$ python3 -q
>>> import numpy as np
>>> np.set_printoptions(precision=2, suppress=True, linewidth=200, sign=" ")
>>> def rnd(a):
...     return np.round(a, 2) + 0
... 
>>> J = np.loadtxt("out18.csv", delimiter=",")
>>> print(J)
[[ 0.  0.  1.  0.  0.  0.  0.  0.  0.  0.  0.  0.  0.  0.]
 [ 0.  0.  0.  0.  0.  0.  0.  0.  0.  1.  0.  1.  0.  0.]
 [ 1.  0.  0.  0.  0.  0.  1.  0.  0.  0.  0.  1.  0.  0.]
 [ 0.  0.  0.  0.  1.  0.  0.  1.  0.  0.  1.  0.  0.  1.]
 [ 0.  0.  0.  1.  0.  0.  0.  0.  0.  0.  1.  0.  0.  0.]
 [ 0.  0.  0.  0.  0.  0.  0.  0.  0.  0.  0.  0.  1.  0.]
 [ 0.  0.  1.  0.  0.  0.  0.  0.  0.  0.  0.  0.  0.  0.]
 [ 0.  0.  0.  1.  0.  0.  0.  0.  0.  0.  0.  1.  1.  0.]
 [ 0.  0.  0.  0.  0.  0.  0.  0.  0.  0.  1.  0.  0.  0.]
 [ 0.  1.  0.  0.  0.  0.  0.  0.  0.  0.  0.  0.  1.  0.]
 [ 0.  0.  0.  1.  1.  0.  0.  0.  1.  0.  0.  0.  0.  0.]
 [ 0.  1.  1.  0.  0.  0.  0.  1.  0.  0.  0.  0.  0.  0.]
 [ 0.  0.  0.  0.  0.  1.  0.  1.  0.  1.  0.  0.  0.  0.]
 [ 0.  0.  0.  1.  0.  0.  0.  0.  0.  0.  0.  0.  0.  0.]]
>>> Uu, sig, VT = np.linalg.svd(J)
>>> vecs = VT[:(sig > 1e-8).sum()]
>>> rng = np.random.default_rng(57223)
>>> vec = J[11] + 2 * J[0] + rng.integers(2) * np.eye(14)[1]
>>> print(vec)
[ 0.  1.  3.  0.  0.  0.  0.  1.  0.  0.  0.  0.  0.  0.]
>>> print(rnd(np.linalg.norm(vec - vecs.T @ vecs @ vec)))
0.0
>>> print(np.linalg.matrix_rank(np.vstack([J, vec])))
12
>>> mat = np.loadtxt("run13.csv", delimiter=",")
>>> print(rnd(mat))
[[  5.47  -4.56  -3.73  -3.64   5.07   7.57]
 [  0.47  -0.61   4.2    5.34  -2.09   2.87]
 [ -2.41   4.53  -5.27  -6.39   6.51   0.56]
 [ 10.75 -10.97  -1.54  -0.33   5.91  13.44]
 [ -3.55   1.29   5.98   9.24  -6.84  -4.17]
 [ -8.99  12.04 -10.41 -12.46   7.17  -7.76]
 [  3.41  -3.22  -5.19  -4.38   6.22   4.57]
 [ -4.18   9.46   0.67  -3.62 -11.52  -3.13]
 [ 10.35  -6.17  -7.53 -10.7    9.66  15.28]
 [ -7.94   9.97   8.11   7.07 -18.    -8.51]
 [  4.22  -6.46   4.01   7.25  -0.44   5.38]
 [  0.91  -0.55   1.03   1.68  -6.36   0.08]
 [  2.16  -4.05   4.63   7.52  -2.46   3.07]
 [ -0.01   0.03   0.63   1.62  -3.93  -0.28]
 [  6.46  -7.11  -1.51   0.14   5.38   8.54]
 [ 14.38 -19.08  -0.45   5.24  17.02  18.64]
 [  9.11  -8.69   0.34   0.92   1.4   11.4 ]
 [  0.34   2.66   0.32  -1.68 -11.01  -0.6 ]]
>>> z = mat[:, 2] > np.median(mat[:, 2])
>>> f = mat[z].mean(axis=0) - mat[~z].mean(axis=0)
>>> print(np.argsort(-np.abs(f).round(6), kind="stable"))
[ 4  3  2  5  0  1]
>>> print(rnd(f))
[ -4.29   3.59   7.21   7.91 -11.35  -5.95]
>>> Uu, sig, VT = np.linalg.svd(J)
>>> print(np.argmax(sig[:-1] / (sig[1:] + 1e-6)) + 1)
12
>>> print(rnd(sig))
[ 2.6   2.29  2.12  1.91  1.62  1.59  1.36  1.07  0.89  0.81  0.4   0.23  0.    0.  ]
>>> A2 = Uu[:, :12] @ np.diag(sig[:12]) @ VT[:12]
>>> print(rnd(np.abs(J - A2).max()))
0.0
>>> print(rnd(np.linalg.norm(J - A2, 2)), rnd(sig[12]))
0.0 0.0
>>> print(rnd(np.linalg.norm(J - A2) / np.linalg.norm(J)))
0.0
>>> print(np.linalg.matrix_rank(J, rtol=0.05))
12
>>> print(rnd(np.linalg.norm(mat, 2) / np.linalg.norm(mat)))
0.83
>>> Uu, sig, VT = np.linalg.svd(mat)
>>> vecs = VT[:(sig > 1e-8).sum()]
>>> vec = mat[12] + 4 * mat[4] + rng.integers(2) * np.eye(6)[1]
>>> print(rnd(vec))
[-12.03   1.09  28.53  44.47 -29.82 -13.6 ]
>>> print(rnd(np.diag(vecs.T @ vecs)))
[ 0.43  0.75  0.98  0.92  0.99  0.94]
>>> m1 = np.loadtxt("a.csv", delimiter=",")
>>> print(m1)
[[  0.   0.   0.   0.   0.]
 [ 21.  21.  21.   7.  14.]
 [-12. -12. -12.  -4.  -8.]
 [ 24.  24.  24.   8.  16.]
 [-15. -15. -15.  -5. -10.]
 [ -9.  -9.  -9.  -3.  -6.]
 [ 12.  12.  12.   4.   8.]
 [ 24.  24.  24.   8.  16.]
 [ -3.  -3.  -3.  -1.  -2.]
 [  0.   0.   0.   0.   0.]
 [ 12.  12.  12.   4.   8.]
 [-24. -24. -24.  -8. -16.]
 [-24. -24. -24.  -8. -16.]
 [ -9.  -9.  -9.  -3.  -6.]
 [  3.   3.   3.   1.   2.]
 [  3.   3.   3.   1.   2.]]
>>> Uu, sig, VT = np.linalg.svd(m1)
>>> vecs = VT[:(sig > 1e-8).sum()]
>>> vec = m1[11] + -2 * m1[3] + rng.integers(2) * np.eye(5)[4]
>>> print(vec)
[-72. -72. -72. -24. -47.]
>>> print(rnd(np.diag(vecs.T @ vecs)))
[ 0.28  0.28  0.28  0.03  0.13]
>>> print(rnd(vecs.T @ vecs))
[[ 0.28  0.28  0.28  0.09  0.19]
 [ 0.28  0.28  0.28  0.09  0.19]
 [ 0.28  0.28  0.28  0.09  0.19]
 [ 0.09  0.09  0.09  0.03  0.06]
 [ 0.19  0.19  0.19  0.06  0.13]]
>>> print(np.abs(np.diag(np.linalg.qr(m1)[1])) > 1e-9)
[ True False False False False]
>>> print(np.allclose(m1[:-1].T @ np.linalg.lstsq(m1[:-1].T, m1[-1])[0], m1[-1]))
True
>>> print(rnd(m1 @ np.linalg.pinv(m1) @ m1))
[[  0.   0.   0.   0.   0.]
 [ 21.  21.  21.   7.  14.]
 [-12. -12. -12.  -4.  -8.]
 [ 24.  24.  24.   8.  16.]
 [-15. -15. -15.  -5. -10.]
 [ -9.  -9.  -9.  -3.  -6.]
 [ 12.  12.  12.   4.   8.]
 [ 24.  24.  24.   8.  16.]
 [ -3.  -3.  -3.  -1.  -2.]
 [  0.   0.   0.   0.   0.]
 [ 12.  12.  12.   4.   8.]
 [-24. -24. -24.  -8. -16.]
 [-24. -24. -24.  -8. -16.]
 [ -9.  -9.  -9.  -3.  -6.]
 [  3.   3.   3.   1.   2.]
 [  3.   3.   3.   1.   2.]]
>>> print(np.linalg.lstsq(m1[:-1].T, m1[-1])[2])
1
>>> Uu, sig = np.linalg.svd(J)
Traceback (most recent call last):
  File "<python-input-44>", line 1, in <module>
    Uu, sig = np.linalg.svd(J)
    ^^^^^^^
ValueError: too many values to unpack (expected 2)
>>> Uu, sig, VT = np.linalg.svd(J, full_matrices=False)
>>> print(rnd(sig / sig[0]))
[ 1.    0.88  0.82  0.74  0.62  0.61  0.52  0.41  0.34  0.31  0.15  0.09  0.    0.  ]
>>> print(np.abs(Uu[:, 0]).round(6).argmax())
3
>>> print(np.allclose(Uu * sig @ VT, J))
True
>>> print(rnd(np.cumsum(sig ** 2) / np.sum(sig ** 2)))
[ 0.23  0.4   0.55  0.67  0.76  0.84  0.91  0.94  0.97  0.99  1.    1.    1.    1.  ]
>>> print([round(float(x), 2) for x in np.linalg.svd(m1, compute_uv=False)[:3]])
[113.0, 0.0, 0.0]
>>> print(np.argsort(-np.linalg.norm(m1, axis=0).round(6), kind="stable")[:3])
[ 0  1  2]
>>> cent = np.array([[-0.1, -0.3, -0.3, -1.1, -1.6, -0.5, 1.8]])
>>> E = np.array([[4],
...     [-3],
...     [4],
...     [-5],
...     [-5],
...     [3],
...     [3],
...     [-4],
...     [1],
...     [-1],
...     [-2],
...     [-4],
...     [-1],
...     [1],
...     [2],
...     [0],
...     [-2],
...     [1],
...     [-5],
...     [-3],
...     [4],
...     [-4],
...     [-2],
...     [-1],
...     [-1],
...     [-3],
...     [0],
...     [-4],
...     [5],
...     [-2],
...     [-1],
...     [-2],
...     [1],
...     [0],
...     [3],
...     [-5],
...     [3],
...     [5]]) @ cent + 0.05 * rng.normal(size=(38, 7))
>>> print(rnd(E))
[[-0.41 -1.27 -1.2  -4.45 -6.48 -1.98  7.16]
 [ 0.34  0.94  0.81  3.29  4.72  1.5  -5.34]
 [-0.37 -1.24 -1.23 -4.44 -6.35 -1.95  7.2 ]
 [ 0.55  1.42  1.48  5.45  8.03  2.52 -9.06]
 [ 0.49  1.53  1.5   5.52  8.    2.48 -8.98]
 [-0.35 -0.9  -0.99 -3.32 -4.75 -1.48  5.41]
 [-0.34 -0.82 -0.9  -3.28 -4.88 -1.54  5.36]
 [ 0.4   1.19  1.23  4.48  6.46  1.96 -7.2 ]
 [-0.06 -0.33 -0.36 -1.05 -1.58 -0.44  1.8 ]
 [ 0.03  0.33  0.25  1.    1.57  0.57 -1.86]
 [ 0.13  0.58  0.56  2.23  3.24  1.08 -3.57]
 [ 0.39  1.16  1.13  4.4   6.38  2.05 -7.2 ]
 [ 0.09  0.28  0.3   1.    1.64  0.49 -1.84]
 [-0.08 -0.39 -0.24 -1.11 -1.54 -0.51  1.77]
 [-0.21 -0.59 -0.62 -2.18 -3.22 -1.02  3.56]
 [ 0.08 -0.03  0.01  0.02 -0.08  0.01 -0.03]
 [ 0.24  0.54  0.55  2.24  3.2   0.99 -3.55]
 [-0.11 -0.34 -0.43 -1.22 -1.65 -0.49  1.83]
 [ 0.52  1.5   1.45  5.49  8.08  2.46 -8.95]
 [ 0.34  0.93  0.92  3.3   4.85  1.45 -5.4 ]
 [-0.4  -1.23 -1.12 -4.37 -6.4  -2.    7.15]
 [ 0.45  1.16  1.08  4.46  6.43  1.88 -7.21]
 [ 0.19  0.58  0.64  2.1   3.26  1.06 -3.53]
 [ 0.13  0.3   0.34  1.16  1.64  0.49 -1.83]
 [ 0.06  0.26  0.32  1.2   1.54  0.57 -1.79]
 [ 0.39  0.89  0.87  3.31  4.7   1.52 -5.32]
 [-0.02 -0.04  0.01  0.01 -0.02  0.    0.01]
 [ 0.37  1.27  1.19  4.38  6.41  2.11 -7.19]
 [-0.5  -1.4  -1.55 -5.63 -7.93 -2.5   8.86]
 [ 0.2   0.52  0.59  2.17  3.11  1.04 -3.61]
 [ 0.14  0.36  0.26  1.04  1.6   0.49 -1.76]
 [ 0.22  0.66  0.62  2.22  3.25  1.03 -3.56]
 [-0.06 -0.26 -0.3  -1.08 -1.68 -0.43  1.7 ]
 [ 0.02  0.01  0.05 -0.02  0.05 -0.03  0.  ]
 [-0.39 -0.83 -0.93 -3.34 -4.8  -1.52  5.48]
 [ 0.53  1.45  1.54  5.43  8.1   2.45 -8.98]
 [-0.29 -0.88 -0.91 -3.32 -4.76 -1.52  5.4 ]
 [-0.52 -1.46 -1.55 -5.55 -7.98 -2.52  8.93]]
>>> Ac = E - E.mean(axis=0)
>>> vecs = np.linalg.svd(Ac)[2][:1]
>>> A2 = Ac - Ac @ vecs.T @ vecs
>>> print(rnd(np.linalg.norm(A2) / np.linalg.norm(Ac)))
0.01
>>> print(np.linalg.norm(A2, axis=1).round(6).argmax())
21
>>> print(rnd(np.diag(vecs.T @ vecs)))
[ 0.    0.01  0.01  0.16  0.35  0.03  0.43]
>>> print(rnd(A2.std(axis=0)))
[ 0.04  0.05  0.04  0.05  0.04  0.05  0.03]
